>>> import numpy as np
>>> np.set_printoptions(suppress=True, linewidth=100)
>>> F = np.diag(np.array([6, 0, 2, 6, 3, 2, 7, 3]))
>>> print(F)
[[6 0 0 0 0 0 0 0]
 [0 0 0 0 0 0 0 0]
 [0 0 2 0 0 0 0 0]
 [0 0 0 6 0 0 0 0]
 [0 0 0 0 3 0 0 0]
 [0 0 0 0 0 2 0 0]
 [0 0 0 0 0 0 7 0]
 [0 0 0 0 0 0 0 3]]
>>> left, s, VT = np.linalg.svd(F)
>>> vecs = VT[:(s > 1e-8).sum()]
>>> rng = np.random.default_rng(33951)
>>> x = F[3] + -2 * F[4] + rng.integers(2) * np.eye(8)[6]
>>> print(x)
[ 0.  0.  0.  6. -6.  0.  0.  0.]
>>> print(np.diag(vecs.T @ vecs))
[1. 0. 1. 1. 1. 1. 1. 1.]
>>> print(np.allclose(vecs.T @ vecs @ x, x))
True
>>> m1 = np.load("arr.npy")
>>> print(m1)
[[ 1  0 -2  3  2 -2  2  3 -1]
 [ 2 -3 -3  1 -1  3  1 -3 -3]
 [-2  3 -1  2 -1 -2  0 -2  0]
 [ 2  0  2  2 -1  0  1 -2 -2]
 [ 2  3  2  2 -3  2 -1  0  1]
 [-3  6  4  1  4 -8  0  9  5]]
>>> print([round(float(x), 2) for x in np.linalg.svd(m1, compute_uv=False)[:3]])
[17.4, 7.02, 6.05]
>>> print(np.linalg.matrix_rank(m1, rtol=0.1))
5
>>> print(round(np.linalg.norm(m1, 2) / np.linalg.norm(m1), 2))
0.85
>>> print(np.linalg.cond(m1) > 100)
True
>>> print(np.round(np.trace(np.linalg.pinv(m1) @ m1), 2))
5.0
>>> print(np.abs(np.diag(np.linalg.qr(m1)[1])) > 1e-9)
[ True  True  True  True  True False]
>>> print(np.unique(m1.round(6), axis=0).shape)
(6, 9)
>>> print(np.allclose(m1[:-1].T @ np.linalg.lstsq(m1[:-1].T, m1[-1])[0], m1[-1]))
True
>>> print(np.linalg.lstsq(m1[:-1].T, m1[-1])[2])
5
>>> try:
...     np.linalg.inv(m1)
... except np.linalg.LinAlgError as e:
...     print("failed:", e)
... 
failed: Last 2 dimensions of the array must be square
